$ ipython --no-banner

In [1]: import numpy as np

In [2]: from numpy import linalg as LA

In [3]: np.set_printoptions(precision=1, suppress=True, linewidth=100, sign=" ")

In [4]: data = np.loadtxt("dump.csv", delimiter=",")

In [5]: data
Out[5]: 
array([[ 0.6,  0.1, -0.5, -2.3, -0.7, -1.2, -0.7, -0.2],
       [ 0. ,  0.7,  0.5, -0.8, -0.3, -2.5, -0.6,  0.5],
       [ 0.4, -1.4, -0.1,  0. ,  0.3,  0. , -0.5, -1.9],
       [ 0.7, -0.1,  0.1,  1.7, -0.5,  1.2, -0.9,  0.2],
       [-0.1,  0.6, -2.2,  0.4,  0.5,  2. ,  0. , -0.2],
       [ 0.3,  0.6,  0.3,  0.1, -0.8,  0.1,  0.1,  1.1],
       [-1.1, -0.9, -0.5, -0.3, -1.9,  0.3,  0.6, -0.5],
       [ 1.3, -0.9,  0.5,  1. ,  0.1, -0.7, -0.9, -1.3],
       [ 1.7,  0.1, -0.7,  1.3, -2.7, -2.6, -2.1,  0.2],
       [-0.3, -0.3, -2.1, -1.4, -0.6,  1.3,  1.1, -1.7],
       [-1.1, -0.3,  0.8, -0.3,  1.5,  0.1,  0.5,  0. ],
       [ 0.9, -0.7, -0.4, -1. ,  1.7,  0.7, -1. , -0.7],
       [-0.3, -0.4,  1.8,  0.2,  0. , -0.3,  0.3,  2. ],
       [-0.3,  1.2, -0.9, -1.1,  0.4,  1.7,  0.7, -0.7],
       [ 0. , -0.8, -0.5, -0.5,  0.5, -1. , -0.5,  1. ],
       [-2.3, -1.4,  1.3, -0.4, -0.3, -0.1,  2.8, -0.8],
       [ 0.1, -0.3,  1.4, -0.2,  0. ,  1.3, -0.1, -1. ],
       [ 0.9,  1.5, -0.9, -0.1, -2.1, -1.6, -0.7,  0.6],
       [ 0.4,  0.6, -0.7,  1.2, -0.5,  2.1, -0.5, -0.3],
       [-0.2, -2.3, -1.6, -1.2,  0.3,  1.1, -0.2,  0.3],
       [-0.1,  1. , -1. ,  0.8,  0.9,  1.6,  0.2, -1. ],
       [-0.6,  2.2, -0.9,  1.3,  0.2,  0.4,  0.8,  1.2],
       [ 0.9, -1. ,  0.9,  0.4, -0.9,  0.8, -1.2, -1.7],
       [ 0.6,  0. , -1. , -0.3, -1.7,  1.2, -0.8,  0.7],
       [ 1.3, -0.6, -0.1,  1.8,  0.2, -1.8, -1.3,  0.3],
       [ 0. ,  0.8,  0.5,  0.1,  0.1,  0.1, -0.2, -0.2]])

In [6]: W2 = data[[10, 11]].astype(float)

In [7]: for _ in range(4):
   ...:     lab = LA.norm(data[:, None] - W2, axis=-1).argmin(axis=1)
   ...:     W2 = np.array([data[lab == j].mean(axis=0) for j in range(2)])
   ...: 

In [8]: lab
Out[8]: 
array([ 1,  0,  1,  1,  1,  0,  0,  1,  1,  1,  0,  1,  0,  0,  0,  0,  0,  1,  1,  1,  1,  0,  1,
        1,  1,  0])

In [9]: W2.round(1) + 0
Out[9]: 
array([[-0.5,  0.1,  0.3, -0.2, -0.1,  0. ,  0.4,  0.2],
       [ 0.6, -0.2, -0.7,  0.2, -0.4,  0.3, -0.6, -0.4]])

In [10]: W2[1] - W2[0]
Out[10]: array([ 1.1, -0.4, -1. ,  0.3, -0.3,  0.3, -1. , -0.7])

In [11]: other = W2 / np.sqrt((W2 ** 2).mean(axis=1, keepdims=True))

In [12]: LA.norm(other, axis=1)
Out[12]: array([ 2.8,  2.8])
